>>> import numpy as np
>>> import numpy.linalg as la
>>> np.set_printoptions(suppress=True, linewidth=140)
>>> def rd(a):
...     return np.round(a, 1) + 0
... 
>>> F = np.load("m.npy")
>>> print(rd(F))
[[-0.1  0.  -0.5 -0.3 -0.3  0.3  0.1  0.5  0.5  0.1]
 [ 0.2 -0.5  0.   0.5 -0.3  0.5  0.1 -0.3  0.2 -0.1]
 [-0.2  0.3 -0.1  0.7 -0.1 -0.2  0.3  0.4  0.1 -0.3]
 [-0.3 -0.2 -0.2 -0.3  0.1 -0.2  0.1 -0.3  0.2 -0.7]
 [ 0.4  0.5 -0.1  0.  -0.1  0.3 -0.5 -0.1 -0.1 -0.4]
 [ 0.3 -0.2 -0.7  0.  -0.2 -0.3  0.  -0.1 -0.4  0.1]
 [-0.2  0.1  0.   0.2 -0.4 -0.5 -0.4 -0.4  0.4  0.3]
 [ 0.3  0.2  0.4 -0.2 -0.6 -0.2  0.5 -0.1 -0.1 -0.2]
 [-0.4  0.4 -0.2  0.   0.   0.4  0.4 -0.5  0.   0.2]
 [ 0.6  0.2 -0.1  0.   0.4 -0.2  0.3 -0.2  0.5  0.1]]
>>> # orthonormal columns
>>> x0 = np.array([6, 2, 9, 2, 8, -4, 6, -7, -5, -9])
>>> print([p for p in range(1, 25) if np.allclose(la.matrix_power(F, p), np.eye(10))])
[]
>>> print(rd(la.inv(F)))
[[-0.1  0.2 -0.2 -0.3  0.4  0.3 -0.2  0.3 -0.4  0.6]
 [ 0.  -0.5  0.3 -0.2  0.5 -0.2  0.1  0.2  0.4  0.2]
 [-0.5  0.  -0.1 -0.2 -0.1 -0.7  0.   0.4 -0.2 -0.1]
 [-0.3  0.5  0.7 -0.3  0.   0.   0.2 -0.2  0.   0. ]
 [-0.3 -0.3 -0.1  0.1 -0.1 -0.2 -0.4 -0.6  0.   0.4]
 [ 0.3  0.5 -0.2 -0.2  0.3 -0.3 -0.5 -0.2  0.4 -0.2]
 [ 0.1  0.1  0.3  0.1 -0.5  0.  -0.4  0.5  0.4  0.3]
 [ 0.5 -0.3  0.4 -0.3 -0.1 -0.1 -0.4 -0.1 -0.5 -0.2]
 [ 0.5  0.2  0.1  0.2 -0.1 -0.4  0.4 -0.1  0.   0.5]
 [ 0.1 -0.1 -0.3 -0.7 -0.4  0.1  0.3 -0.2  0.2  0.1]]
>>> C2 = F.T @ F
>>> print(la.matrix_rank(C2))
10
>>> print(rd(la.eigvalsh(C2)[::-1]))
[1. 1. 1. 1. 1. 1. 1. 1. 1. 1.]
>>> x0 = np.array([0, 2, 0, 0, 1, 2, 0, 0, 0, 0])
>>> rhs = F @ x0
>>> print(rd(rhs))
[ 0.2 -0.4  0.2 -0.8  1.5 -1.2 -1.1 -0.7  1.7  0.4]
>>> print(rd(la.solve(F.T, F[8])))
[0. 0. 0. 0. 0. 0. 0. 0. 1. 0.]
>>> print(rd(la.solve(F, rhs + F[:, 0])))
[1. 2. 0. 0. 1. 2. 0. 0. 0. 0.]
>>> A = np.load("test19.npy")
>>> print(A)
[[-0.8 -1.6 -1.4 -0.8 -1.5 -1.4]
 [ 0.4  1.2  1.1  0.5  0.9  0.9]
 [ 1.5  3.1  3.   1.6  3.   3. ]
 [ 0.1  0.5  0.4  0.1  0.3  0.4]
 [ 0.7  1.4  1.2  0.9  1.4  1.4]
 [-0.2 -0.6 -0.5 -0.3 -0.5 -0.6]
 [-0.9 -1.6 -1.6 -1.  -1.5 -1.7]
 [-0.3 -0.5 -0.8 -0.3 -0.5 -0.7]
 [-1.9 -3.8 -3.6 -1.7 -3.8 -3.5]
 [-0.2 -0.2 -0.3 -0.2 -0.3 -0.3]
 [-0.1  0.  -0.1  0.  -0.1  0. ]
 [-2.1 -4.4 -4.2 -2.3 -4.5 -4.3]
 [-0.2 -0.2 -0.3  0.  -0.4 -0.2]
 [ 3.   5.5  5.7  2.8  5.5  5.7]
 [-0.6 -1.  -1.  -0.5 -0.9 -0.9]
 [ 0.5  1.3  1.2  0.7  1.1  1.3]
 [ 1.3  2.9  2.8  1.5  2.9  2.9]
 [ 0.7  1.4  1.4  0.6  1.5  1.6]
 [-0.6 -1.2 -1.2 -0.5 -1.1 -1.2]
 [ 0.  -0.2 -0.2 -0.2 -0.2 -0.1]
 [ 0.   0.2  0.2  0.1  0.3  0. ]
 [-2.3 -4.6 -4.7 -2.4 -4.6 -4.8]
 [ 2.   4.   4.1  1.9  4.1  3.8]
 [-0.2 -0.7 -0.8 -0.2 -0.6 -0.6]
 [ 0.7  1.5  1.7  0.6  1.6  1.6]
 [ 0.5  0.5  0.7  0.3  0.6  0.5]
 [ 2.1  4.   4.   2.2  4.1  4.2]
 [ 1.8  3.7  3.7  1.8  3.6  3.6]
 [-0.4 -0.7 -0.8 -0.3 -0.6 -0.6]
 [ 1.   2.1  2.   0.9  2.4  2.1]
 [-0.2  0.   0.   0.   0.1 -0.1]
 [ 0.9  1.9  2.   0.9  2.1  2. ]
 [ 0.   0.  -0.1 -0.2  0.   0. ]
 [-1.2 -2.6 -2.6 -1.2 -2.4 -2.4]]
>>> basis = A[[12, 0]].astype(float)
>>> for _ in range(3):
...     z = la.norm(A[:, None] - basis, axis=-1).argmin(axis=1)
...     basis = np.array([A[z == j].mean(axis=0) for j in range(2)])
... 
>>> print(z)
[1 0 0 0 0 1 1 1 1 0 0 1 0 0 1 0 0 0 1 0 0 1 0 1 0 0 0 0 1 0 0 0 0 1]
>>> print(rd(basis))
[[ 0.8  1.6  1.6  0.8  1.6  1.6]
 [-1.  -1.9 -1.9 -1.  -1.9 -1.9]]
>>> print(rd(basis[1] - basis[0]))
[-1.7 -3.5 -3.5 -1.7 -3.4 -3.5]
